>>> import numpy as np
>>> np.set_printoptions(suppress=True, linewidth=200)
>>> M = np.load("mat.npy")
>>> print(M)
[[2. 7.]
 [0. 1.]]
>>> # triangular
>>> np.round(np.sort(np.linalg.eigvals(M)), 2)
array([1., 2.])
>>> print(np.round(np.linalg.matrix_power(M - np.diag(np.diag(M)), 2), 2))
[[0. 0.]
 [0. 0.]]
>>> print([int(np.linalg.matrix_rank(np.linalg.matrix_power(M, p))) for p in range(1, 3)])
[2, 2]
>>> u = np.array([-2, 4])
>>> A2 = M + np.outer(u, np.eye(2)[0])
>>> np.linalg.matrix_rank(np.linalg.inv(A2) - np.linalg.inv(M), tol=1e-8)
np.int64(1)
>>> np.round(np.linalg.det(A2) / np.linalg.det(M), 2), round(1 + np.linalg.solve(M, u)[0], 2)
(np.float64(-14.0), np.float64(-14.0))
>>> J = np.load("case2.npy")
>>> J.round(2)
array([[ 0.47,  0.33, -0.11, -0.3 , -0.19],
       [ 0.33,  0.23, -0.08, -0.21, -0.14],
       [-0.11, -0.08,  0.03,  0.07,  0.05],
       [-0.3 , -0.21,  0.07,  0.2 ,  0.12],
       [-0.19, -0.14,  0.05,  0.12,  0.08]])
>>> # equal to its transpose
>>> left, s, Vh = np.linalg.svd(M)
>>> s.round(2)
array([7.34, 0.27])
>>> np.argmax(s[:-1] / (s[1:] + 1e-6)) + 1
np.int64(1)
>>> A2 = left[:, :1] @ np.diag(s[:1]) @ Vh[:1]
>>> np.round(np.linalg.norm(M - A2, 2), 2), np.round(s[1], 2)
(np.float64(0.27), np.float64(0.27))
>>> A2.round(2)
array([[1.97, 7.01],
       [0.26, 0.93]])
>>> A = np.load("data.npy")
>>> A
array([[ 5,  6,  7],
       [ 8,  9, 10],
       [11, 12, 13],
       [14, 15, 16]])
>>> A2 = A[0, 0] * A[1:] - np.outer(A[1:, 0], A[0])
>>> print(A2)
[[  0  -3  -6]
 [  0  -6 -12]
 [  0  -9 -18]]
>>> A[:, 0] / A[0, 0]
array([1. , 1.6, 2.2, 2.8])
>>> np.flatnonzero(~A2.round(6).any(axis=1))
array([], dtype=int64)
>>> np.linalg.matrix_rank(A2), np.linalg.matrix_rank(A)
(np.int64(1), np.int64(2))
>>> np.linalg.rank(A2)
Traceback (most recent call last):
  File "<python-input-28>", line 1, in <module>
    np.linalg.rank(A2)
    ^^^^^^^^^^^^^^
AttributeError: module 'numpy.linalg' has no attribute 'rank'
>>> np.round(np.linalg.norm(A2), 2)
np.float64(25.1)
>>> np.round(np.linalg.svd(A2, compute_uv=False), 2) + 0
array([25.1,  0. ,  0. ])
>>> np.abs(A2).max()
np.int64(18)
>>> A2.shape
(3, 3)
>>> A2 = np.array([[-1, 1, 1], [2, 0, 1]])
>>> cent = np.kron(A2, A)
>>> np.linalg.matrix_rank(cent)
np.int64(4)
>>> T = np.stack([A, 2 * A, A[::-1]])
>>> np.linalg.matrix_rank(T)
array([2, 2, 2])
>>> (T @ A.T).shape
(3, 4, 4)
>>> print(np.einsum("bij,cij->bc", T, T))
[[1466 2932 1196]
 [2932 5864 2392]
 [1196 2392 1466]]
>>> W0 = np.load("layer14.npy")
>>> W0
array([[6., 1., 1.],
       [1., 6., 1.],
       [1., 1., 6.]])
>>> vec = np.array([-1, -1, 3])
>>> a = np.maximum(W0 @ vec, 0)
>>> np.maximum(W0 @ vec, 0) - np.maximum(-W0 @ vec, 0)
array([-4., -4., 16.])
>>> W0 * (a > 1e-9)[:, None]
array([[0., 0., 0.],
       [0., 0., 0.],
       [1., 1., 6.]])
>>> np.round(np.tanh(W0 @ vec), 2)
array([-1., -1.,  1.])
>>> vec = np.ones(3)
>>> for _ in range(3):
...     vec = W0 @ vec
...     vec /= np.linalg.norm(vec)
...     print(round(vec @ W0 @ vec, 2))
... 
8.0
8.0
8.0
>>> np.round(np.linalg.eigvalsh(W0)[-1], 2)
np.float64(8.0)
>>> W0.inv()
Traceback (most recent call last):
  File "<python-input-50>", line 1, in <module>
    W0.inv()
    ^^^^^^
AttributeError: 'numpy.ndarray' object has no attribute 'inv'
>>> np.allclose(W0, W0.T)
True
>>> round(np.abs(np.linalg.eigvals(W0)).max(), 2)
np.float64(8.0)
>>> (W0 + W0.T) / 2
array([[6., 1., 1.],
       [1., 6., 1.],
       [1., 1., 6.]])
>>> (W0 - W0.T) / 2
array([[0., 0., 0.],
       [0., 0., 0.],
       [0., 0., 0.]])
>>> np.round(np.sort(np.abs(np.linalg.eigvals(W0))), 2)
array([5., 5., 8.])
>>> print(np.trace(W0))
18.0
>>> low = np.linalg.cholesky(W0)
>>> np.round(low @ low.T, 2)
array([[6., 1., 1.],
       [1., 6., 1.],
       [1., 1., 6.]])
>>> print(np.round(W0 / np.sqrt(np.outer(np.diag(W0), np.diag(W0))), 2))
[[1.   0.17 0.17]
 [0.17 1.   0.17]
 [0.17 0.17 1.  ]]
>>> low.round(2)
array([[2.45, 0.  , 0.  ],
       [0.41, 2.42, 0.  ],
       [0.41, 0.35, 2.39]])
>>> round(np.prod(np.diag(low)) ** 2, 2), round(float(np.linalg.det(W0)), 2)
(np.float64(200.0), 200.0)
>>> np.linalg.eigvalsh(W0).min() > 0
np.True_
>>> T = np.stack([W0, 3 * W0, W0[::-1]])
>>> np.round(np.linalg.norm(T, axis=(1, 2)), 2)
array([10.68, 32.03, 10.68])
>>> np.linalg.matrix_rank(T.reshape(3, -1))
np.int64(2)
>>> np.round(np.linalg.det(T), 2)
array([ 200., 5400., -200.])
>>> print(T.sum(axis=0))
[[25.  5. 10.]
 [ 5. 30.  5.]
 [10.  5. 25.]]
>>> m1 = np.loadtxt("out5.csv", delimiter=",")
>>> m1
array([[ 1.,  0.,  0.],
       [ 2.,  1.,  0.],
       [-1.,  2.,  1.]])
>>> u = np.array([5, 2, 2])
>>> A2 = m1 + np.outer(u, np.eye(3)[1])
>>> np.linalg.matrix_rank(np.linalg.inv(A2) - np.linalg.inv(m1), tol=1e-8)
np.int64(1)
>>> np.linalg.matrix_rank(m1, rtol=0.1)
np.int64(2)
>>> print(np.linalg.cond(m1) > 100)
False
>>> np.round(np.linalg.norm(m1, 2) / np.linalg.norm(m1), 2)
np.float64(0.73)
